% python3 -q
>>> import numpy as np
>>> np.set_printoptions(suppress=True, linewidth=160)
>>> tidy = lambda a: np.round(a, 2) + 0
>>> W0 = np.loadtxt("out10.csv", delimiter=",")
>>> print(W0)
[[12.  3. -9.  3.  6.]
 [ 3.  4. -3.  1.  2.]
 [-9. -3. 12. -3. -6.]
 [ 3.  1. -3.  4.  2.]
 [ 6.  2. -6.  2.  7.]]
>>> # symmetric
>>> def softmax(z):
...     e = np.exp(z - z.max(axis=-1, keepdims=True))
...     return e / e.sum(axis=-1, keepdims=True)
... 
>>> print(tidy(softmax(W0).sum(axis=1)))
[1. 1. 1. 1. 1.]
>>> print(tidy(softmax(10 * W0[2])))
[0. 0. 1. 0. 0.]
>>> print(tidy(softmax(W0[2])))
[0. 0. 1. 0. 0.]
>>> S = W0 @ W0.T / np.sqrt(5)
>>> print(tidy(softmax(S + np.triu(np.full(S.shape, -np.inf), 1))))
[[1. 0. 0. 0. 0.]
 [1. 0. 0. 0. 0.]
 [0. 0. 1. 0. 0.]
 [1. 0. 0. 0. 0.]
 [1. 0. 0. 0. 0.]]
>>> print(softmax(S).round(6).argmax(axis=1))
[0 0 2 0 0]
>>> O, R = np.linalg.qr(W0)
>>> print(tidy(O.T @ O))
[[1. 0. 0. 0. 0.]
 [0. 1. 0. 0. 0.]
 [0. 0. 1. 0. 0.]
 [0. 0. 0. 1. 0.]
 [0. 0. 0. 0. 1.]]
>>> print(np.trace(O @ O.T))
5.0
>>> print(tidy(abs(R[0, 0])), tidy(np.linalg.norm(W0[:, 0])))
16.7 16.7
>>> low = np.linalg.cholesky(W0)
>>> print(tidy(np.prod(np.diag(low)) ** 2), tidy(np.linalg.det(W0)))
2187.0 2187.0
>>> print(tidy(np.diag(low) ** 2))
[12.    3.25  5.08  3.14  3.52]
>>> print(np.linalg.eigvalsh(W0).min() > 0)
True
>>> x0 = np.array([3, 2, 3, 0, 1])
>>> a = np.maximum(W0 @ x0, 0)
>>> print(tidy(np.tanh(W0 @ x0)))
[ 1.  1. -1.  1.  1.]
>>> print(np.maximum(W0 @ (3 * x0), 0))
[63. 30.  0. 12. 33.]
>>> O, vecs = np.linalg.qr(W0[:, :1])[0], np.linalg.qr(W0[:, 1:])[0]
>>> sigma = np.linalg.svd(O.T @ vecs, compute_uv=False)
>>> print(tidy(np.degrees(np.arccos(sigma.clip(0, 1)))))
[13.08]
>>> print(tidy(sigma))
[0.97]
>>> M = np.load("layer13.npy")
>>> print(tidy(M))
[[ 1.   -0.03 -0.03 -0.03 -0.03]
 [-0.03  0.5  -0.44 -0.55 -0.5 ]
 [-0.03 -0.44  0.61 -0.49 -0.44]
 [-0.03 -0.55 -0.49  0.38 -0.55]
 [-0.03 -0.5  -0.44 -0.55  0.5 ]]
>>> # orthonormal columns
>>> x0 = np.array([8, 0, 6, 4, 0])
>>> print(tidy(M @ x0))
[ 7.7  -5.08  1.52 -1.68 -5.08]
>>> print(tidy(np.einsum("ij,j->i", M, x0)))
[ 7.7  -5.08  1.52 -1.68 -5.08]
>>> print(tidy(M * x0))
[[ 7.99  0.   -0.15 -0.13  0.  ]
 [-0.23  0.   -2.63 -2.22  0.  ]
 [-0.21  0.    3.68 -1.96  0.  ]
 [-0.26  0.   -2.94  1.52  0.  ]
 [-0.23  0.   -2.63 -2.22  0.  ]]
>>> print(np.sign((M @ x0).round(6)))
[ 1. -1.  1. -1. -1.]
>>> print(tidy((M * x0).sum(axis=1)))
[ 7.7  -5.08  1.52 -1.68 -5.08]
>>> print(np.linalg.norm(M @ x0) <= np.linalg.norm(M, 2) * np.linalg.norm(x0) + 1e-9)
True
>>> X = np.loadtxt("dump.csv", delimiter=",")
>>> print(X)
[[4. 4. 0. 0.]
 [1. 3. 0. 0.]
 [0. 0. 4. 4.]
 [0. 0. 1. 3.]]
>>> # splits into 2 blocks
>>> O, R = np.linalg.qr(X)
>>> print(tidy(np.abs(np.diag(R))))
[4.12 1.94 4.12 1.94]
>>> print(np.allclose(R.T @ R, X.T @ X))
True
>>> print(O.shape, R.shape)
(4, 4) (4, 4)
>>> print(tidy(abs(R[0, 0])), tidy(np.linalg.norm(X[:, 0])))
4.12 4.12
>>> print(tidy(O @ R))
[[4. 4. 0. 0.]
 [1. 3. 0. 0.]
 [0. 0. 4. 4.]
 [0. 0. 1. 3.]]
>>> print(tidy(R))
[[-4.12 -4.61  0.    0.  ]
 [ 0.    1.94  0.    0.  ]
 [ 0.    0.   -4.12 -4.61]
 [ 0.    0.    0.    1.94]]
>>> print(tidy(O.T @ O))
[[1. 0. 0. 0.]
 [0. 1. 0. 0.]
 [0. 0. 1. 0.]
 [0. 0. 0. 1.]]
>>> mat = np.array([[-0.68, -0.58, 3.67, 1.65],
...     [0.04, 1.46, -4.1, 0.0],
...     [-1.49, -1.21, -2.18, 0.48],
...     [0.26, -0.3, 1.64, -0.16],
...     [-0.88, -0.5, 0.44, 1.02]])
>>> Uu, sigma, Vt = np.linalg.svd(mat)
>>> vecs = Vt[:(sigma > 1e-8).sum()]
>>> rng = np.random.default_rng(1571)
>>> x0 = mat[0] + -3 * mat[2] + rng.integers(2) * np.eye(4)[1]
>>> print(tidy(x0))
[ 3.79  3.05 10.21  0.21]
>>> print(np.allclose(vecs.T @ vecs @ x0, x0))
True
>>> print(tidy(np.diag(vecs.T @ vecs)))
[0.45 0.8  0.98 0.77]
>>> print(tidy(vecs.T @ vecs))
[[ 0.45  0.33  0.11 -0.36]
 [ 0.33  0.8  -0.07  0.22]
 [ 0.11 -0.07  0.98  0.07]
 [-0.36  0.22  0.07  0.77]]
>>> print(np.linalg.matrix_rank(np.vstack([mat, x0])))
3
>>> Uu, sigma, Vt = np.linalg.svd(mat, full_matrices=False)
>>> print((sigma > 1e-8).sum())
3
>>> print(np.allclose(Uu * sigma @ Vt, mat))
True
>>> print(tidy(sigma))
[6.31 2.78 1.46 0.  ]
>>> print(Uu.shape, sigma.shape, Vt.shape)
(5, 4) (4,) (4, 4)
>>> print(tidy(Vt @ Vt.T))
[[1. 0. 0. 0.]
 [0. 1. 0. 0.]
 [0. 0. 1. 0.]
 [0. 0. 0. 1.]]
>>> print(tidy(Uu.T @ Uu))
[[1. 0. 0. 0.]
 [0. 1. 0. 0.]
 [0. 0. 1. 0.]
 [0. 0. 0. 1.]]
>>> print(tidy(np.cumsum(sigma ** 2) / np.sum(sigma ** 2)))
[0.8  0.96 1.   1.  ]
>>> print(tidy(Uu.T @ mat @ Vt.T))
[[6.31 0.   0.   0.  ]
 [0.   2.78 0.   0.  ]
 [0.   0.   1.46 0.  ]
 [0.   0.   0.   0.  ]]
>>> x0 = np.array([3, -4, -4, -3, -1])
>>> print(tidy(M.T @ (M @ x0)))
[ 3. -4. -4. -3. -1.]
>>> E = np.loadtxt("block18.csv", delimiter=",")
>>> print(E)
[[ 15.  -8.  -6.   4.   0.]
 [ -8.  22.  11. -17.   4.]
 [ -6.  11.  10.  -4.  -5.]
 [  4. -17.  -4.  18.  -9.]
 [  0.   4.  -5.  -9.  15.]]
>>> print(np.trace(E))
80.0
>>> print((E + E.T) / 2)
[[ 15.  -8.  -6.   4.   0.]
 [ -8.  22.  11. -17.   4.]
 [ -6.  11.  10.  -4.  -5.]
 [  4. -17.  -4.  18.  -9.]
 [  0.   4.  -5.  -9.  15.]]
>>> print(np.allclose(E @ E.T, E.T @ E))
True
>>> Uu, sigma, Vt = np.linalg.svd(E)
>>> print(np.argmax(sigma[:-1] / (sigma[1:] + 1e-6)) + 1)
4
>>> Y = Uu[:, :4] @ np.diag(sigma[:4]) @ Vt[:4]
>>> print(tidy(np.abs(E - Y).max()))
0.0
>>> f = np.array([1, 2, 2, 1])
>>> Y = X + np.outer(f, np.eye(4)[0])
>>> print(tidy(np.linalg.det(Y) / np.linalg.det(X)), tidy(1 + np.linalg.solve(X, f)[0]))
0.37 0.38
>>> labels = rng.permutation(5)
>>> print(labels)
[3 0 2 4 1]
>>> Y = E[labels][:, labels]
>>> print(np.trace(Y))
80.0
>>> print(np.allclose(Y, E))
False
>>> print(np.diag(Y))
[18. 15. 10. 15. 22.]
>>> print(np.argsort(-np.linalg.norm(E, axis=0).round(6), kind="stable")[:3])
[1 3 4]
>>> print(np.linalg.matrix_rank(E, rtol=0.1))
3
>>> feats = np.loadtxt("data.csv", delimiter=",")
>>> print(feats)
[[-0.54 -0.52 -0.84]
 [-0.54 -0.43 -0.37]
 [-3.55 -3.13 -3.  ]
 [-2.78 -2.45 -2.67]
 [-1.2  -1.32 -0.59]
 [-1.64 -1.98 -2.13]
 [ 0.95  0.22  0.44]
 [ 2.57  2.95  2.66]
 [ 1.46  0.91  1.45]
 [-0.75 -0.53 -0.84]
 [-0.42  0.05 -1.16]
 [ 0.13 -0.57  0.47]]
>>> Y = np.c_[feats[:, :2] @ np.array([[1, -1], [1, -1]]), np.array([2, 2, 0, 0, 1, 0, 1, 0, 1, 1, 2, 1])]
>>> print(tidy(Y))
[[-1.06  1.06  2.  ]
 [-0.97  0.97  2.  ]
 [-6.68  6.68  0.  ]
 [-5.23  5.23  0.  ]
 [-2.52  2.52  1.  ]
 [-3.62  3.62  0.  ]
 [ 1.17 -1.17  1.  ]
 [ 5.52 -5.52  0.  ]
 [ 2.37 -2.37  1.  ]
 [-1.28  1.28  1.  ]
 [-0.37  0.37  2.  ]
 [-0.44  0.44  1.  ]]
>>> print(tidy(np.linalg.norm(Y - feats @ np.linalg.lstsq(feats, Y)[0], axis=0)))
[0.  0.  3.9]
>>> print(tidy(np.linalg.lstsq(feats, Y[:, 0])[0]))
[1. 1. 0.]
